$ python -q
>>> import numpy as np
>>> np.set_printoptions(suppress=True, linewidth=120)
>>> def tidy(a):
...     return np.round(a, 3) + 0
... 
>>> mat = np.load("test7.npy")
>>> mat
array([[11.058, 19.843, -0.181],
       [11.717, 19.486, -0.192],
       [ 9.451, 19.348,  0.112],
       [11.364, 19.672, -1.778],
       [ 9.803, 17.278, -0.312],
       [10.37 , 19.947, -1.659],
       [ 9.94 , 22.18 , -0.893],
       [ 9.554, 19.699, -1.337],
       [12.645, 18.779, -0.815],
       [10.816, 21.769, -0.2  ],
       [10.169, 19.651, -0.311],
       [11.496, 20.393, -0.428],
       [10.514, 19.532, -0.352],
       [10.937, 20.89 ,  0.513],
       [ 8.936, 20.779, -1.847],
       [10.868, 19.978,  0.289],
       [12.093, 20.697,  0.257],
       [10.976, 19.613,  1.222]])
>>> Xs = mat - mat.mean(axis=0)
>>> U, sig, Vh = np.linalg.svd(Xs, full_matrices=False)
>>> tidy(np.abs(Vh[-1]))
array([0.507, 0.023, 0.862])
>>> (np.sign(U[:, 0]) == np.sign(U[0, 0])).astype(int)
array([1, 1, 1, 1, 1, 0, 0, 0, 1, 0, 1, 0, 1, 0, 0, 1, 0, 1])
>>> np.searchsorted(np.cumsum(sig ** 2) / (sig ** 2).sum(), 0.9) + 1
np.int64(3)
>>> Xs = mat - mat.mean(axis=0)
>>> V = np.linalg.svd(Xs)[2][:1]
>>> out = Xs - Xs @ V.T @ V
>>> tidy(np.linalg.norm(out) / np.linalg.norm(Xs))
np.float64(0.754)
>>> tidy(np.diag(V.T @ V))
array([0.101, 0.855, 0.044])
>>> np.linalg.norm(out, axis=1).round(6).argmax()
np.int64(14)
>>> tidy(out.std(axis=0))
array([0.877, 0.379, 0.771])
>>> tidy(np.cov(Xs @ V.T, rowvar=False))
np.float64(1.213)
>>> tidy((Xs @ V.T).std(axis=0))
array([1.07])
>>> r0 = np.array([-2, 2, -2])
>>> tidy(np.correlate(mat[0], mat[5], "full"))
array([-18.345, 187.654, 510.78 , 202.162,  -1.877])
>>> np.convolve(mat[0], r0)
array([-22.116, -17.57 ,  17.932, -40.048,   0.362])
>>> vec = np.array([2, 2, 1])
>>> rhs = mat @ vec
>>> c, lr = np.zeros(3), 1 / np.linalg.norm(mat, 2) ** 2
>>> for i in range(3):
...     c -= lr * mat.T @ (mat @ c - rhs)
...     if i % 1 == 0: print(i, round(np.linalg.norm(mat @ c - rhs), 3))
... 
0 5.563
1 5.552
2 5.541
>>> tidy(np.linalg.cond(mat))
np.float64(30.68)
>>> tidy(c)
array([ 1.274,  2.366, -0.047])
>>> U, sig, Vh = np.linalg.svd(mat)
>>> tidy(sig)
array([96.263,  4.395,  3.138])
>>> np.argmax(sig[:-1] / (sig[1:] + 1e-6)) + 1
np.int64(1)
>>> out = U[:, :1] @ np.diag(sig[:1]) @ Vh[:1]
>>> tidy(np.linalg.norm(mat - out, 2)), tidy(sig[1])
(np.float64(4.395), np.float64(4.395))
>>> tidy(np.linalg.norm(mat - out) / np.linalg.norm(mat))
np.float64(0.056)
>>> np.linalg.matrix_rank(mat, rtol=0.05)
np.int64(1)
>>> feats = np.load("run3.npy")
>>> feats
array([[64, 16,  8],
       [16,  4,  2],
       [ 8,  2,  1]])
>>> # column 0 is much longer than the rest
>>> r = np.linalg.matrix_rank(feats)
>>> r
np.int64(1)
>>> null = np.linalg.svd(feats)[2][r:].T
>>> [int(np.linalg.matrix_rank(feats[:i])) for i in range(1, len(feats) + 1)]
[1, 1, 1]
>>> tidy(null @ null.T)
array([[ 0.072, -0.232, -0.116],
       [-0.232,  0.942, -0.029],
       [-0.116, -0.029,  0.986]])
>>> np.linalg.matrix_rank(feats.T @ feats), np.linalg.matrix_rank(feats @ feats.T)
(np.int64(1), np.int64(1))
>>> [int(np.linalg.matrix_rank(np.delete(feats, i, axis=0))) for i in range(3)]
[1, 1, 1]
>>> tidy(feats @ null)
array([[0., 0.],
       [0., 0.],
       [0., 0.]])
>>> M = np.load("sample10.npy")
>>> M
array([[ -4.122,   1.097,   6.413],
       [ -6.274,   8.734,   5.312],
       [ -5.329,  -2.978,   2.92 ],
       [  3.317,   3.218,   2.499],
       [  8.889, -15.839, -15.146],
       [  7.385,  -6.694,  -9.077],
       [  1.229, -10.547,  -2.993],
       [ -7.594,  -4.34 ,   0.293],
       [ -6.578,   8.68 ,   7.481],
       [  0.672,  -1.317,  -1.18 ],
       [  9.927,  -9.187,  -6.382]])
>>> W2 = M[[0, 9]].astype(float)
>>> for _ in range(6):
...     labels = np.linalg.norm(M[:, None] - W2, axis=-1).argmin(axis=1)
...     W2 = np.array([M[labels == j].mean(axis=0) for j in range(2)])
... 
>>> labels
array([0, 0, 0, 0, 1, 1, 1, 0, 0, 0, 1])
>>> np.bincount(labels)
array([7, 4])
>>> tidy(W2)
array([[ -3.701,   1.871,   3.391],
       [  6.858, -10.567,  -8.4  ]])
